$ python3 -q
>>> import numpy as np
>>> np.set_printoptions(precision=3, suppress=True, linewidth=100)
>>> rd = lambda a: np.round(a, 3) + 0
>>> data = np.load("sample15.npy")
>>> data
array([[-1, -1,  0,  1,  1, -3,  2],
       [-2, -2,  0, -3,  1, -3,  3],
       [-3,  2,  0, -3, -3,  3, -1],
       [ 3, -1,  0, -1,  3,  0, -2],
       [ 3, -3,  3,  3,  3, -1,  3],
       [-2,  2,  3, -2,  3, -1, -2],
       [-2, -3, -3, -2,  1, -2, -1],
       [ 0,  0,  0, -2, -3,  1, -3],
       [ 3,  1, -1, -3, -2,  1, -3]])
>>> other = np.c_[data[:, :4] @ np.array([[2, 0, 3, 0], [2, 3, 2, 1], [3, 3, 3, 1], [0, 3, 2, 1]]), np.array([1, -1, 4, -1, -1, -3, 2, -1, 5])]
>>> other
array([[ -4,   0,  -3,   0,   1],
       [ -8, -15, -16,  -5,  -1],
       [ -2,  -3, -11,  -1,   4],
       [  4,  -6,   5,  -2,  -1],
       [  9,   9,  18,   3,  -1],
       [  9,   9,   3,   3,  -3],
       [-19, -24, -25,  -8,   2],
       [  0,  -6,  -4,  -2,  -1],
       [  5,  -9,   2,  -3,   5]])
>>> rd(np.linalg.lstsq(data, other[:, 0])[0])
array([2., 2., 3., 0., 0., 0., 0.])
>>> rd(np.linalg.norm(other - data @ np.linalg.lstsq(data, other)[0], axis=0))
array([0.  , 0.  , 0.  , 0.  , 5.01])
>>> np.linalg.matrix_rank(other)
np.int64(4)
>>> W1 = np.array([[-2, 4, 2, 1, -3],
...     [4, 1, 2, 3, -5],
...     [4, -1, 5, -1, -4],
...     [3, 1, 4, 3, 0],
...     [-1, -1, 5, 0, -5]])
>>> b = np.array([2, 3, -3, 0, -1])
>>> hid = np.maximum(other @ W1 + b, 0)
>>> hid
array([[  0,   0,   0,   0,  18],
       [  0,   0,   0,   0, 167],
       [  0,   0,   0,   0,  44],
       [  0,   7,   5,   0,   2],
       [102,  34, 130,  27,   0],
       [ 44,  51,  45,  42,   0],
       [  0,   0,   0,   0, 266],
       [  0,   0,   0,   0,  50],
       [  0,   4,  12,   0,   0]])
>>> print(rd((hid > 0).mean(axis=0)))
[0.222 0.444 0.444 0.222 0.667]
>>> Z = np.array([[0, 1, 1], [4, -5, -1], [-3, -3, -4], [-3, -5, 1], [0, 1, 1]])
>>> hid @ Z
array([[   0,   18,   18],
       [   0,  167,  167],
       [   0,   44,   44],
       [  13,  -48,  -25],
       [-335, -593, -425],
       [ -57, -556, -145],
       [   0,  266,  266],
       [   0,   50,   50],
       [ -20,  -56,  -52]])
>>> (hid @ Z).round(6).argmax(axis=1)
array([1, 1, 1, 0, 0, 0, 1, 1, 0])
>>> print(W1 @ Z)
[[  7 -36 -16]
 [-11 -27  -7]
 [-16  -5 -20]
 [-17 -29 -11]
 [-19 -16 -25]]
>>> other = data[0, 0] * data[1:] - np.outer(data[1:, 0], data[0])
>>> other
array([[  0,   0,   0,   5,   1,  -3,   1],
       [  0,  -5,   0,   6,   6, -12,   7],
       [  0,   4,   0,  -2,  -6,   9,  -4],
       [  0,   6,  -3,  -6,  -6,  10,  -9],
       [  0,  -4,  -3,   4,  -1,  -5,   6],
       [  0,   1,   3,   4,   1,  -4,   5],
       [  0,   0,   0,   2,   3,  -1,   3],
       [  0,   2,   1,   0,  -1,   8,  -3]])
>>> data[:, 0] / data[0, 0]
array([ 1.,  2.,  3., -3., -3.,  2.,  2., -0., -3.])
>>> np.linalg.matrix_rank(other), np.linalg.matrix_rank(data)
(np.int64(6), np.int64(7))
>>> np.flatnonzero(~other.round(6).any(axis=1))
array([], dtype=int64)
>>> vec = np.array([-1, -1, -1, 2, -2, -2, 1])
>>> rhs = data @ vec
>>> rd(np.linalg.pinv(data) @ data)
array([[1., 0., 0., 0., 0., 0., 0.],
       [0., 1., 0., 0., 0., 0., 0.],
       [0., 0., 1., 0., 0., 0., 0.],
       [0., 0., 0., 1., 0., 0., 0.],
       [0., 0., 0., 0., 1., 0., 0.],
       [0., 0., 0., 0., 0., 1., 0.],
       [0., 0., 0., 0., 0., 0., 1.]])
>>> rd(np.linalg.solve(data.T @ data, data.T @ rhs))
array([-1., -1., -1.,  2., -2., -2.,  1.])
>>> rng = np.random.default_rng(5688)
>>> rhs = rhs + 0.3 * rng.normal(size=9)
>>> rd(rhs)
array([ 10.1  ,   5.103,  -5.607, -12.121,   1.793, -13.214,   4.889,  -2.915, -10.062])
>>> b, *_ = np.linalg.lstsq(data, rhs)
>>> [round(float(np.linalg.norm(np.linalg.solve(data.T @ data + lam * np.eye(7), data.T @ rhs))), 2) for lam in (0, 1, 10, 100)]
[4.01, 3.78, 2.89, 1.15]
>>> rd(data.T @ (rhs - data @ b))
array([0., 0., 0., 0., 0., 0., 0.])
>>> rd(np.linalg.norm(rhs - data @ b))
np.float64(0.238)
>>> rd(b)
array([-1.02 , -0.992, -1.01 ,  1.974, -2.036, -1.966,  1.051])
